% ipython --no-banner

In [1]: import numpy as np

In [2]: import numpy.linalg as la

In [3]: np.set_printoptions(precision=2, suppress=True, linewidth=160)

In [4]: tidy = lambda a: np.round(a, 2) + 0

In [5]: M = np.load("sample7.npy")

In [6]: print(M)
[[ -2.  -9.  13.  -7.]
 [ -6.   1. -13.   7.]
 [ -3.   9. -20.   9.]
 [ -3.   9. -16.   5.]]

In [7]: hat = np.triu(np.array([[-3, 9, 4, -6], [-2, -3, -1, -7], [-8, -9, 0, 3], [6, 8, -5, -1]]), 1) + np.eye(4)

In [8]: out = hat @ M @ la.inv(hat)

In [9]: np.trace(out), np.trace(M)
Out[9]: (np.float64(-16.0), np.float64(-16.0))

In [10]: print(out)
[[  -50.   432.   544.  1154.]
 [   18.  -233.  -186. -1002.]
 [  -12.   144.   124.   588.]
 [   -3.    36.    32.   143.]]

In [11]: u = np.array([0, 1, 0, 2])

In [12]: out = M + np.outer(u, np.eye(4)[0])

In [13]: out
Out[13]: 
array([[ -2.,  -9.,  13.,  -7.],
       [ -5.,   1., -13.,   7.],
       [ -3.,   9., -20.,   9.],
       [ -1.,   9., -16.,   5.]])

In [14]: tidy(la.det(out) / la.det(M)), tidy(1 + la.solve(M, u)[0])
Out[14]: (np.float64(-2.42), np.float64(-2.42))

In [15]: la.matrix_rank(la.inv(out) - la.inv(M), tol=1e-8)
Out[15]: np.int64(1)

In [16]: la.matrix_rank(out - M)
Out[16]: np.int64(1)

In [17]: tidy(np.abs(la.eigvals(M)).max())
Out[17]: np.float64(8.0)

In [18]: tidy(la.det(M))
Out[18]: np.float64(-160.0)

In [19]: print(np.trace(M))
-16.0

In [20]: np.allclose(M @ M.T, M.T @ M)
Out[20]: False

In [21]: la.determinant(M)
---------------------------------------------------------------------------
AttributeError                            Traceback (most recent call last)
Cell In[21], line 1
----> 1 la.determinant(M)

AttributeError: module 'numpy.linalg' has no attribute 'determinant'

In [22]: (M - M.T) / 2
Out[22]: 
array([[  0. ,  -1.5,   8. ,  -2. ],
       [  1.5,   0. , -11. ,  -1. ],
       [ -8. ,  11. ,   0. ,  12.5],
       [  2. ,   1. , -12.5,   0. ]])

In [23]: M @ M
Out[23]: 
array([[ 40.,  63., -57.,  33.],
       [ 24.,   1.,  57., -33.],
       [-15., -63., 100., -51.],
       [-15., -63.,  84., -35.]])

In [24]: tidy(la.matrix_power(M, 3))
Out[24]: 
array([[-386., -513.,  313., -187.],
       [-126.,    1., -313.,  187.],
       [ 261.,  513., -560.,  309.],
       [ 261.,  513., -496.,  245.]])

In [25]: O = M.astype(float).copy()

In [26]: for j in range(4):
    ...:     O[:, j] -= O[:, :j] @ (O[:, :j].T @ O[:, j])
    ...:     O[:, j] /= la.norm(O[:, j])
    ...: 

In [27]: tidy(O.T @ M)
Out[27]: 
array([[  7.62,  -5.51,  21.01,  -9.19],
       [  0.  ,  14.61, -23.14,   9.94],
       [  0.  ,   0.  ,   4.16,  -4.53],
       [  0.  ,   0.  ,   0.  ,   0.35]])

In [28]: mat = np.loadtxt("data.csv", delimiter=",")

In [29]: print(mat)
[[ 4.  4.  4.  4.  4.  4.  4.  4.  4.  4.  4.  4.  4.]
 [ 4.  8.  8.  8.  8.  8.  8.  8.  8.  8.  8.  8.  8.]
 [ 4.  8. 12. 12. 12. 12. 12. 12. 12. 12. 12. 12. 12.]
 [ 4.  8. 12. 16. 16. 16. 16. 16. 16. 16. 16. 16. 16.]
 [ 4.  8. 12. 16. 20. 20. 20. 20. 20. 20. 20. 20. 20.]
 [ 4.  8. 12. 16. 20. 24. 24. 24. 24. 24. 24. 24. 24.]
 [ 4.  8. 12. 16. 20. 24. 28. 28. 28. 28. 28. 28. 28.]
 [ 4.  8. 12. 16. 20. 24. 28. 32. 32. 32. 32. 32. 32.]
 [ 4.  8. 12. 16. 20. 24. 28. 32. 36. 36. 36. 36. 36.]
 [ 4.  8. 12. 16. 20. 24. 28. 32. 36. 40. 40. 40. 40.]
 [ 4.  8. 12. 16. 20. 24. 28. 32. 36. 40. 44. 44. 44.]
 [ 4.  8. 12. 16. 20. 24. 28. 32. 36. 40. 44. 48. 48.]
 [ 4.  8. 12. 16. 20. 24. 28. 32. 36. 40. 44. 48. 52.]]

In [30]: out = np.array([[1, 2],
    ...:     [2, 1],
    ...:     [1, 2],
    ...:     [0, 2],
    ...:     [1, 2],
    ...:     [0, 0],
    ...:     [0, 0],
    ...:     [2, 2],
    ...:     [0, 1],
    ...:     [2, 0],
    ...:     [2, 1],
    ...:     [1, 0],
    ...:     [0, 1]])

In [31]: np.einsum("ij->j", mat)
Out[31]: array([ 52., 100., 144., 184., 220., 252., 280., 304., 324., 340., 352., 360., 364.])

In [32]: la.matrix_rank(mat @ out)
Out[32]: np.int64(2)

In [33]: Lm = la.cholesky(mat)

In [34]: la.eigvalsh(mat).min() > 0
Out[34]: np.True_

In [35]: np.diag(Lm) ** 2
Out[35]: array([4., 4., 4., 4., 4., 4., 4., 4., 4., 4., 4., 4., 4.])

In [36]: def softmax(z):
    ...:     e = np.exp(z - z.max(axis=-1, keepdims=True))
    ...:     return e / e.sum(axis=-1, keepdims=True)
    ...: 

In [37]: tidy(softmax(10 * mat[5]))
Out[37]: array([0.  , 0.  , 0.  , 0.  , 0.  , 0.12, 0.12, 0.12, 0.12, 0.12, 0.12, 0.12, 0.12])

In [38]: tidy(softmax(mat).sum(axis=1))
Out[38]: array([1., 1., 1., 1., 1., 1., 1., 1., 1., 1., 1., 1., 1.])

In [39]: scores = mat @ mat.T / np.sqrt(13)

In [40]: tidy(softmax(scores)[5] @ mat)
Out[40]: array([ 4.,  8., 12., 16., 20., 24., 28., 32., 36., 40., 44., 48., 52.])

In [41]: out = mat[0, 0] * mat[1:] - np.outer(mat[1:, 0], mat[0])

In [42]: out
Out[42]: 
array([[  0.,  16.,  16.,  16.,  16.,  16.,  16.,  16.,  16.,  16.,  16.,  16.,  16.],
       [  0.,  16.,  32.,  32.,  32.,  32.,  32.,  32.,  32.,  32.,  32.,  32.,  32.],
       [  0.,  16.,  32.,  48.,  48.,  48.,  48.,  48.,  48.,  48.,  48.,  48.,  48.],
       [  0.,  16.,  32.,  48.,  64.,  64.,  64.,  64.,  64.,  64.,  64.,  64.,  64.],
       [  0.,  16.,  32.,  48.,  64.,  80.,  80.,  80.,  80.,  80.,  80.,  80.,  80.],
       [  0.,  16.,  32.,  48.,  64.,  80.,  96.,  96.,  96.,  96.,  96.,  96.,  96.],
       [  0.,  16.,  32.,  48.,  64.,  80.,  96., 112., 112., 112., 112., 112., 112.],
       [  0.,  16.,  32.,  48.,  64.,  80.,  96., 112., 128., 128., 128., 128., 128.],
       [  0.,  16.,  32.,  48.,  64.,  80.,  96., 112., 128., 144., 144., 144., 144.],
       [  0.,  16.,  32.,  48.,  64.,  80.,  96., 112., 128., 144., 160., 160., 160.],
       [  0.,  16.,  32.,  48.,  64.,  80.,  96., 112., 128., 144., 160., 176., 176.],
       [  0.,  16.,  32.,  48.,  64.,  80.,  96., 112., 128., 144., 160., 176., 192.]])

In [43]: print(mat[:, 0] / mat[0, 0])
[1. 1. 1. 1. 1. 1. 1. 1. 1. 1. 1. 1. 1.]

In [44]: F = np.load("w.npy")

In [45]: F
Out[45]: 
array([[ 0,  3,  2, -3, -3, -5],
       [ 0,  0, -1,  0,  5,  2],
       [ 0,  0,  0,  2, -5,  4],
       [ 0,  0,  0,  0,  1,  2],
       [ 0,  0,  0,  0,  0,  4],
       [ 0,  0,  0,  0,  0,  0]])

In [46]: Uu, s, VT = la.svd(F)

In [47]: evecs = VT[:(s > 1e-8).sum()]

In [48]: rng = np.random.default_rng(58)

In [49]: x0 = F[1] + -3 * F[0] + rng.integers(2) * np.eye(6)[1]

In [50]: x0
Out[50]: array([ 0., -8., -7.,  9., 14., 17.])

In [51]: tidy(la.norm(x0 - evecs.T @ evecs @ x0))
Out[51]: np.float64(0.0)

In [52]: tidy(evecs.T @ evecs)
Out[52]: 
array([[0., 0., 0., 0., 0., 0.],
       [0., 1., 0., 0., 0., 0.],
       [0., 0., 1., 0., 0., 0.],
       [0., 0., 0., 1., 0., 0.],
       [0., 0., 0., 0., 1., 0.],
       [0., 0., 0., 0., 0., 1.]])

In [53]: tidy(np.diag(evecs.T @ evecs))
Out[53]: array([0., 1., 1., 1., 1., 1.])

In [54]: la.matrix_rank(np.vstack([F, x0]))
Out[54]: np.int64(5)
